% python3 -q
>>> import numpy as np
>>> import numpy.linalg as la
>>> np.set_printoptions(precision=2, suppress=True, linewidth=120, legacy="1.25")
>>> M = np.load("m.npy")
>>> M
array([[ 1, -2,  4, -8],
       [ 1, -1,  1, -1],
       [ 1,  0,  0,  0]])
>>> # row 0 is much longer than the rest
>>> W1 = np.array([[-2, 2, 2, 1, 3],
...     [-3, 2, 0, 2, -3],
...     [2, -3, -2, 3, 0],
...     [-3, -3, 2, 3, 2]])
>>> beta = np.array([-1, -3, 1, 0, -2])
>>> hid = np.maximum(M @ W1 + beta, 0)
>>> la.matrix_rank(hid)
3
>>> hid
array([[35,  7,  0,  0,  0],
       [ 5,  0,  0,  0,  2],
       [ 0,  0,  3,  1,  1]])
>>> cent = np.array([[0, 1, -1], [0, 2, -2], [-1, 1, -1], [1, 2, 0], [1, 0, -2]])
>>> hid @ cent
array([[  0,  49, -49],
       [  2,   5,  -9],
       [ -1,   5,  -5]])
>>> W1 @ cent
array([[  2,   6, -10],
       [ -1,   5,   5],
       [  5,   0,   6],
       [  3,  -1,   3]])
>>> out = np.array([[-5, -1, 3], [-3, 0, -3]])
>>> cent = np.kron(out, M)
>>> cent.shape
(6, 12)
>>> cent
array([[ -5,  10, -20,  40,  -1,   2,  -4,   8,   3,  -6,  12, -24],
       [ -5,   5,  -5,   5,  -1,   1,  -1,   1,   3,  -3,   3,  -3],
       [ -5,   0,   0,   0,  -1,   0,   0,   0,   3,   0,   0,   0],
       [ -3,   6, -12,  24,   0,   0,   0,   0,  -3,   6, -12,  24],
       [ -3,   3,  -3,   3,   0,   0,   0,   0,  -3,   3,  -3,   3],
       [ -3,   0,   0,   0,   0,   0,   0,   0,  -3,   0,   0,   0]])
>>> A = np.array([[-2, 0, 3, 3], [3, 1, 2, -2], [3, -2, 0, 3]])
>>> G = A.T @ A
>>> la.svd(A, compute_uv=False) ** 2
array([27.07, 22.  , 12.93])
>>> la.matrix_rank(G)
3
>>> np.allclose(G, G.T)
True
>>> np.trace(G), (A ** 2).sum()
(62, 62)
>>> np.round(la.eigvalsh(G)[::-1], 2) + 0
array([27.07, 22.  , 12.93,  0.  ])
>>> rng = np.random.default_rng(851801)
>>> out = A + rng.integers(-2, 3, (3, 2)) @ rng.integers(-2, 3, (2, 4))
>>> out
array([[-8,  0,  6,  1],
       [ 3,  1, -1, -4],
       [-1, -2, -2, -1]])
>>> la.matrix_rank(out - A, tol=1e-8)
2
>>> out - A
array([[-6,  0,  3, -2],
       [ 0,  0, -3, -2],
       [-4,  0, -2, -4]])
>>> f = np.array([3, 1, -1])
>>> np.array([np.convolve(row, f, "same") for row in A])
array([[-2, 11, 12,  0],
       [ 6,  4, -5, -4],
       [-3, -5, 11,  3]])
>>> np.correlate(A[1], A[2], "full")
array([ 9,  3,  0,  1, -1, 10, -6])
>>> np.polyval(f, A[1])
array([29,  3, 13,  9])
>>> np.convolve(A[1], f)
array([ 9,  6,  4, -5, -4,  2])
>>> data = np.load("test0.npy")
>>> data
array([[-3, -2,  0],
       [ 0, -1,  0],
       [ 0,  0, -3]])
>>> # 2 blocks once reordered
>>> data @ data
array([[9, 8, 0],
       [0, 1, 0],
       [0, 0, 9]])
>>> la.matrix_power(data - np.diag(np.diag(data)), 3)
array([[0, 0, 0],
       [0, 0, 0],
       [0, 0, 0]])
>>> np.prod(np.diag(data)), round(la.det(data), 2)
(-9, -9.0)
>>> [int(la.matrix_rank(la.matrix_power(data, p))) for p in range(1, 4)]
[3, 3, 3]
>>> la.matrix_rank(data - data[0, 0] * np.eye(3))
1
>>> np.sort(la.eigvals(data))
array([-3., -3., -1.])
>>> W0 = np.load("mat.npy")
>>> W0
array([[-9, -6, -6, -4],
       [-6, -3, -4, -2],
       [ 0,  0,  0,  0],
       [ 0,  0,  0,  0]])
>>> # looks like rank 2
>>> W0 - W0[0]
array([[0, 0, 0, 0],
       [3, 3, 2, 2],
       [9, 6, 6, 4],
       [9, 6, 6, 4]])
>>> W0.mean(axis=0)
array([-3.75, -2.25, -2.5 , -1.5 ])
>>> la.matrix_rank(W0)
2
>>> np.allclose(W0[:-1].T @ la.lstsq(W0[:-1].T, W0[-1])[0], W0[-1])
True
>>> W0 @ la.pinv(W0) @ W0
array([[-9., -6., -6., -4.],
       [-6., -3., -4., -2.],
       [ 0.,  0.,  0.,  0.],
       [ 0.,  0.,  0.,  0.]])
>>> np.abs(np.diag(la.qr(W0)[1])) > 1e-9
array([ True,  True, False, False])
